$ ipython --no-banner

In [1]: import numpy as np

In [2]: np.set_printoptions(suppress=True, linewidth=120)

In [3]: m1 = np.load("m.npy")

In [4]: m1
Out[4]: 
array([[-0.4,  3.6, -0.9, -1.6,  0.4],
       [-0.7, -1.2, -0.9,  0.1,  1.3],
       [ 0.7,  1.5, -0.3, -1.1,  1.1],
       [ 0.3, -1.8,  0.3,  0. , -1.2]])

In [5]: def softmax(z):
   ...:     e = np.exp(z - z.max(axis=-1, keepdims=True))
   ...:     return e / e.sum(axis=-1, keepdims=True)
   ...: 

In [6]: np.round(softmax(10 * m1[1]), 1) + 0
Out[6]: array([0., 0., 0., 0., 1.])

In [7]: np.round(softmax(m1[1] + -3), 1)
Out[7]: array([0.1, 0.1, 0.1, 0.2, 0.6])

In [8]: softmax(m1).sum(axis=1)
Out[8]: array([1., 1., 1., 1.])

In [9]: S = m1 @ m1.T / np.sqrt(5)

In [10]: np.round(softmax(S), 1) + 0
Out[10]: 
array([[1. , 0. , 0. , 0. ],
       [0. , 0.8, 0.1, 0.1],
       [0.7, 0. , 0.3, 0. ],
       [0. , 0.1, 0. , 0.9]])

In [11]: np.round(softmax(S + np.triu(np.full(S.shape, -np.inf), 1)), 1) + 0
Out[11]: 
array([[1. , 0. , 0. , 0. ],
       [0. , 1. , 0. , 0. ],
       [0.7, 0. , 0.3, 0. ],
       [0. , 0.1, 0. , 0.9]])

In [12]: softmax(S).round(6).argmax(axis=1)
Out[12]: array([0, 1, 0, 3])

In [13]: x = np.array([6, 7, 4, 6, 6])

In [14]: np.round(m1 @ x, 1)
Out[14]: array([ 12. ,  -7.8,  13.5, -16.8])

In [15]: m1 @ np.ones(5)
Out[15]: array([ 1.1, -1.4,  1.9, -2.4])

In [16]: np.linalg.norm(m1 @ x) <= np.linalg.norm(m1, 2) * np.linalg.norm(x) + 1e-9
Out[16]: np.True_

In [17]: A = np.load("layer9.npy")

In [18]: A
Out[18]: 
array([[ 1,  1,  1,  1,  1,  1,  1,  1],
       [ 1, -1, -1,  1,  1, -1, -1,  1],
       [ 1,  1, -1, -1, -1, -1,  1,  1],
       [ 1,  1, -1, -1,  1,  1, -1, -1]])

In [19]: x = np.array([0, 1, -1, 0, 1, -2, 0, -3])

In [20]: (A @ x).argmax()
Out[20]: np.int64(3)

In [21]: A @ np.eye(8)[7]
Out[21]: array([ 1.,  1.,  1., -1.])

In [22]: A * x
Out[22]: 
array([[ 0,  1, -1,  0,  1, -2,  0, -3],
       [ 0, -1,  1,  0,  1,  2,  0, -3],
       [ 0,  1,  1,  0, -1,  2,  0, -3],
       [ 0,  1,  1,  0,  1, -2,  0,  3]])
